>>> import numpy as np
>>> import numpy.linalg as la
>>> np.set_printoptions(precision=2, suppress=True, linewidth=120, legacy="1.25")
>>> rd = lambda a: np.round(a, 2) + 0
>>> arr = np.load("case9.npy")
>>> print(arr)
[[ 0  8  0  0]
 [-4  7  0  0]
 [ 0  0  0  8]
 [ 0  0 -4  7]]
>>> arr @ arr
array([[-32,  56,   0,   0],
       [-28,  17,   0,   0],
       [  0,   0, -32,  56],
       [  0,   0, -28,  17]])
>>> rd(la.det(arr))
1024.0
>>> np.allclose(arr, arr.T)
False
>>> rd(np.sort(np.abs(la.eigvals(arr))))
array([5.66, 5.66, 5.66, 5.66])
>>> print(rd(np.abs(la.eigvals(arr)).max()))
5.66
>>> (arr + arr.T) / 2
array([[0., 2., 0., 0.],
       [2., 7., 0., 0.],
       [0., 0., 0., 2.],
       [0., 0., 2., 7.]])
>>> A2 = arr / np.sqrt((arr ** 2).mean(axis=1, keepdims=True))
>>> arr - arr.mean(axis=1, keepdims=True)
array([[-2.  ,  6.  , -2.  , -2.  ],
       [-4.75,  6.25, -0.75, -0.75],
       [-2.  , -2.  , -2.  ,  6.  ],
       [-0.75, -0.75, -4.75,  6.25]])
>>> la.matrix_rank(arr - arr.mean(axis=1, keepdims=True))
3
>>> x = np.array([3, -3, -3, 0])
>>> target = arr @ x
>>> print(target)
[-24 -33   0  12]
>>> rd(la.solve(arr, target + arr[:, 3]))
array([ 3., -3., -3.,  1.])
>>> print(rd(la.solve(arr, 4 * target)))
[ 12. -12. -12.   0.]
>>> rd(la.solve(arr, arr[:, 2]))
array([0., 0., 1., 0.])
>>> def softmax(z):
...     e = np.exp(z - z.max(axis=-1, keepdims=True))
...     return e / e.sum(axis=-1, keepdims=True)
... 
>>> rd(softmax(arr).sum(axis=1))
array([1., 1., 1., 1.])
>>> print(rd(softmax(arr[0])))
[0. 1. 0. 0.]
>>> rd(softmax(10 * arr[0]))
array([0., 1., 0., 0.])
>>> S = arr @ arr.T / np.sqrt(4)
>>> softmax(S).round(6).argmax(axis=1)
array([0, 1, 2, 3])
>>> rd(softmax(S))
array([[0.98, 0.02, 0.  , 0.  ],
       [0.01, 0.99, 0.  , 0.  ],
       [0.  , 0.  , 0.98, 0.02],
       [0.  , 0.  , 0.01, 0.99]])
>>> mat = np.load("out1.npy")
>>> print(rd(mat))
[[ 4.28  6.18  2.89  5.78 10.51  2.45]
 [ 1.66  4.87  4.21 -0.32  9.4  10.05]
 [ 3.96  9.42  6.47  2.25  9.31  5.11]
 [ 1.75  8.63  7.87  4.85  9.16  4.56]
 [ 1.02  6.42  6.4   4.29  9.39  6.08]
 [ 0.67  7.11  7.44 -0.18  8.64 10.16]
 [-0.5   7.35  8.84 -0.33  8.25 11.08]
 [ 2.72  6.19  4.47  3.36  9.81  5.72]
 [-3.23  6.42 10.65  1.12  7.86 11.97]
 [-0.81  3.89  5.7   5.05  9.53  7.29]
 [-1.53  7.83 10.36 -0.09  7.88 11.49]
 [ 0.86  6.88  7.02  3.83  9.19  6.5 ]
 [-2.8  12.38 16.17 -0.44  6.48 11.72]
 [ 1.2   4.9   4.7   3.29  9.67  7.18]
 [ 4.73  5.75  2.02  7.34 10.91  0.83]
 [-0.26  5.34  6.6  -1.52  8.63 12.41]
 [-1.76  6.15  8.91 -2.23  7.95 13.94]
 [ 0.32  7.4   8.08  2.83  8.82  7.66]
 [ 2.44  2.71  1.27  3.51 10.52  6.57]
 [-1.83  4.52  7.35  1.62  8.72 10.93]
 [ 1.14  3.04  2.9   6.82 10.46  4.49]
 [ 3.16  5.59  3.43  4.08 10.14  4.91]
 [ 3.09  2.6   0.51  7.51 11.17  2.57]
 [-0.06  8.21  9.27 -0.1   8.2  10.36]
 [ 1.38  4.76  4.39 -1.02  9.27 10.92]
 [ 0.7  13.89 14.19 -1.21  7.03  9.54]]
>>> # looks like rank 4
>>> rank = la.matrix_rank(mat)
>>> rank
4
>>> null = la.svd(mat)[2][rank:].T
>>> [int(la.matrix_rank(np.delete(mat, i, axis=0))) for i in range(26)]
[4, 4, 4, 4, 4, 4, 4, 4, 4, 4, 4, 4, 4, 4, 4, 4, 4, 4, 4, 4, 4, 4, 4, 4, 4, 4]
>>> [int(la.matrix_rank(mat[:, :j + 1])) for j in range(6)]
[1, 2, 3, 4, 4, 4]
>>> print(np.allclose(mat @ null, 0))
True
>>> null.shape
(6, 2)
>>> print([int(la.matrix_rank(mat[:i])) for i in range(1, len(mat) + 1)])
[1, 2, 3, 4, 4, 4, 4, 4, 4, 4, 4, 4, 4, 4, 4, 4, 4, 4, 4, 4, 4, 4, 4, 4, 4, 4]
>>> Uu, sv, Vt = la.svd(mat)
>>> print(np.argmax(sv[:-1] / (sv[1:] + 1e-6)) + 1)
4
>>> A2 = Uu[:, :4] @ np.diag(sv[:4]) @ Vt[:4]
>>> rd(la.norm(mat - A2, 2)), rd(sv[4])
(0.0, 0.0)
>>> print(la.matrix_rank(A2))
4
>>> f, v = mat[8], mat[17]
>>> print(rd(f @ v))
296.54
>>> p = (f @ v) / (f @ f) * f
>>> print(la.matrix_rank(np.outer(f, v)))
1
>>> rd(v - p)
array([ 2.9 ,  2.27, -0.43,  1.94,  2.54, -1.9 ])
>>> rd(la.norm(f + v) ** 2 + la.norm(f - v) ** 2)
1271.24
>>> X = np.load("a.npy")
>>> X
array([[-1.,  1.,  2.,  0.],
       [ 0.,  1.,  2.,  1.],
       [ 0.,  0.,  3.,  7.],
       [ 0.,  0., -5., -6.]])
>>> rd(la.norm(X) ** 2 / la.norm(X, 2) ** 2)
1.08
>>> rd(la.norm(X[1] - X[3]))
9.95
>>> rd(la.norm(X, 2))
11.02
>>> A2 = np.array([[3, 3], [1, 0]])
>>> basis = np.kron(A2, X)
>>> la.matrix_rank(basis)
8
>>> rd(np.poly(X))
array([  1.,   3.,  16.,  -3., -17.])
>>> np.einsum("ij,ji->", X, X)
-23.0
>>> print(rd(la.det(2 * X)), rd(la.det(X)))
-272.0 -17.0
>>> X - X[0]
array([[ 0.,  0.,  0.,  0.],
       [ 1.,  0.,  0.,  1.],
       [ 1., -1.,  1.,  7.],
       [ 1., -1., -7., -6.]])
>>> rd(la.norm(X))
11.45
>>> np.diff(X, axis=0)
array([[  1.,   0.,   0.,   1.],
       [  0.,  -1.,   1.,   6.],
       [  0.,   0.,  -8., -13.]])
>>> X[:, 4]
Traceback (most recent call last):
  File "<python-input-64>", line 1, in <module>
    X[:, 4]
    ~^^^^^^
IndexError: index 4 is out of bounds for axis 1 with size 4
>>> X[4]
Traceback (most recent call last):
  File "<python-input-65>", line 1, in <module>
    X[4]
    ~^^^
IndexError: index 4 is out of bounds for axis 0 with size 4
>>> la.rank(X)
Traceback (most recent call last):
  File "<python-input-66>", line 1, in <module>
    la.rank(X)
    ^^^^^^^
AttributeError: module 'numpy.linalg' has no attribute 'rank'
>>> (X - X.T) / 2
array([[ 0. ,  0.5,  1. ,  0. ],
       [-0.5,  0. ,  1. ,  0.5],
       [-1. , -1. ,  0. ,  6. ],
       [ 0. , -0.5, -6. ,  0. ]])
>>> X.inv()
Traceback (most recent call last):
  File "<python-input-68>", line 1, in <module>
    X.inv()
    ^^^^^
AttributeError: 'numpy.ndarray' object has no attribute 'inv'
>>> rd(np.sort(np.abs(la.eigvals(X))))
array([1.  , 1.  , 4.12, 4.12])
>>> E = np.array([[2, 0, 2, 2, 1],
...     [2, 1, 2, 2, 0],
...     [1, 0, 1, 2, 2],
...     [1, 1, 2, 1, 2],
...     [0, 1, 1, 1, 0],
...     [0, 2, 2, 0, 2],
...     [1, 1, 0, 1, 2],
...     [0, 2, 1, 1, 0]])
>>> W = np.array([[0, 2, 1], [1, 1, 0], [0, 2, 2], [2, 0, 2], [1, 0, 0]])
>>> beta = np.array([0, 2, 0])
>>> hid = np.maximum(E @ W + beta, 0)
>>> (hid > 0).mean(axis=0)
array([1., 1., 1.])
>>> print(hid)
[[ 5 10 10]
 [ 5 11 10]
 [ 6  6  7]
 [ 5  9  7]
 [ 3  5  4]
 [ 4  8  4]
 [ 5  5  3]
 [ 4  6  4]]
>>> print((hid > 0).astype(int))
[[1 1 1]
 [1 1 1]
 [1 1 1]
 [1 1 1]
 [1 1 1]
 [1 1 1]
 [1 1 1]
 [1 1 1]]
>>> basis = np.array([[0, 6], [4, -4], [0, -2]])
>>> W @ basis
array([[  8, -10],
       [  4,   2],
       [  8, -12],
       [  0,   8],
       [  0,   6]])
>>> print(hid @ basis)
[[ 40 -30]
 [ 44 -34]
 [ 24  -2]
 [ 36 -20]
 [ 20 -10]
 [ 32 -16]
 [ 20   4]
 [ 24  -8]]
>>> A2 = np.c_[hid[:, :2] @ np.array([[-2, 6], [-2, -6]]), np.array([-6, 9, 1, 1, 3, -5, -1, -5])]
>>> print(A2)
[[-30 -30  -6]
 [-32 -36   9]
 [-24   0   1]
 [-28 -24   1]
 [-16 -12   3]
 [-24 -24  -5]
 [-20   0  -1]
 [-20 -12  -5]]
>>> la.matrix_rank(A2)
3
>>> la.matrix_rank(np.c_[hid, A2])
4
>>> J = np.loadtxt("block18.csv", delimiter=",")
>>> print(J)
[[0. 1. 1. 1.]
 [1. 0. 1. 1.]
 [1. 1. 0. 1.]
 [1. 1. 1. 0.]]
>>> x = np.array([-3, -2, -3, -3])
>>> target = J @ x
>>> beta, lr = np.zeros(4), 1 / la.norm(J, 2) ** 2
>>> for i in range(15):
...     beta -= lr * J.T @ (J @ beta - target)
...     if i % 5 == 0: print(i, round(la.norm(J @ beta - target), 2))
... 
0 0.77
5 0.43
10 0.24
>>> rd(beta)
array([-2.96, -2.13, -2.96, -2.96])
>>> rd(la.cond(J))
3.0
>>> print(rd(la.eigvalsh(J).min()))
-1.0
>>> np.all(la.eigvalsh(J) > 0)
False
>>> print([round(float(la.det(J[:i, :i])), 2) + 0 for i in range(1, 5)])
[0.0, -1.0, 2.0, -3.0]
>>> A = np.load("layer9.npy")
>>> A
array([[0, 0, 0, 0, 0, 0, 0, 0, 0],
       [0, 0, 0, 0, 0, 0, 0, 0, 0],
       [0, 0, 0, 1, 1, 0, 0, 1, 0],
       [0, 0, 1, 0, 0, 0, 0, 1, 0],
       [0, 0, 1, 0, 0, 0, 0, 1, 0],
       [0, 0, 0, 0, 0, 0, 1, 0, 0],
       [0, 0, 0, 0, 0, 1, 0, 0, 0],
       [0, 0, 1, 1, 1, 0, 0, 0, 0],
       [0, 0, 0, 0, 0, 0, 0, 0, 0]])
>>> rng = np.random.default_rng(87812)
>>> labels = rng.permutation(9)
>>> print(labels)
[4 2 6 8 5 7 1 0 3]
>>> A2 = A[labels][:, labels]
>>> np.trace(A2)
0
>>> np.diag(A2)
array([0, 0, 0, 0, 0, 0, 0, 0, 0])
>>> la.matrix_rank(A, rtol=0.1)
5
>>> print(np.argsort(-la.norm(A, axis=0).round(6), kind="stable")[:3])
[2 7 3]
>>> la.cond(A) > 100
True
>>> [round(float(x), 2) for x in la.svd(A, compute_uv=False)[:3]]
[2.56, 1.56, 1.0]
>>> feats = np.load("arr.npy")
>>> feats
array([[-2, -2, -3,  2, -2, -2, -3, -3, -1],
       [ 0,  1,  3, -3,  2, -1, -1, -1,  0],
       [-1,  3,  3,  0, -3, -2, -2, -1, -3],
       [ 1,  2,  3,  3, -1, -2, -2, -2, -1],
       [ 0,  2, -1,  1,  3, -3, -1,  1,  1],
       [ 3, -3, -1,  0,  1,  2,  1,  1,  1],
       [-3,  3,  2,  0,  0,  1,  0,  1, -1]])
>>> f, v = feats[1], feats[6]
>>> f @ v
7
>>> p = (f @ v) / (f @ f) * f
>>> print(np.outer(f, v))
[[ 0  0  0  0  0  0  0  0  0]
 [-3  3  2  0  0  1  0  1 -1]
 [-9  9  6  0  0  3  0  3 -3]
 [ 9 -9 -6  0  0 -3  0 -3  3]
 [-6  6  4  0  0  2  0  2 -2]
 [ 3 -3 -2  0  0 -1  0 -1  1]
 [ 3 -3 -2  0  0 -1  0 -1  1]
 [ 3 -3 -2  0  0 -1  0 -1  1]
 [ 0  0  0  0  0  0  0  0  0]]
>>> print(rd(p))
[ 0.    0.27  0.81 -0.81  0.54 -0.27 -0.27 -0.27  0.  ]
>>> feats.sum(axis=1)
array([-16,   0,  -6,   1,   3,   5,   3])
>>> np.abs(feats).max()
3
>>> feats[7]
Traceback (most recent call last):
  File "<python-input-116>", line 1, in <module>
    feats[7]
    ~~~~~^^^
IndexError: index 7 is out of bounds for axis 0 with size 7
>>> feats.sum(axis=0)
array([-2,  6,  6,  3,  0, -7, -8, -4, -4])
>>> feats - feats[0]
array([[ 0,  0,  0,  0,  0,  0,  0,  0,  0],
       [ 2,  3,  6, -5,  4,  1,  2,  2,  1],
       [ 1,  5,  6, -2, -1,  0,  1,  2, -2],
       [ 3,  4,  6,  1,  1,  0,  1,  1,  0],
       [ 2,  4,  2, -1,  5, -1,  2,  4,  2],
       [ 5, -1,  2, -2,  3,  4,  4,  4,  2],
       [-1,  5,  5, -2,  2,  3,  3,  4,  0]])
>>> la.matrix_rank(feats)
7
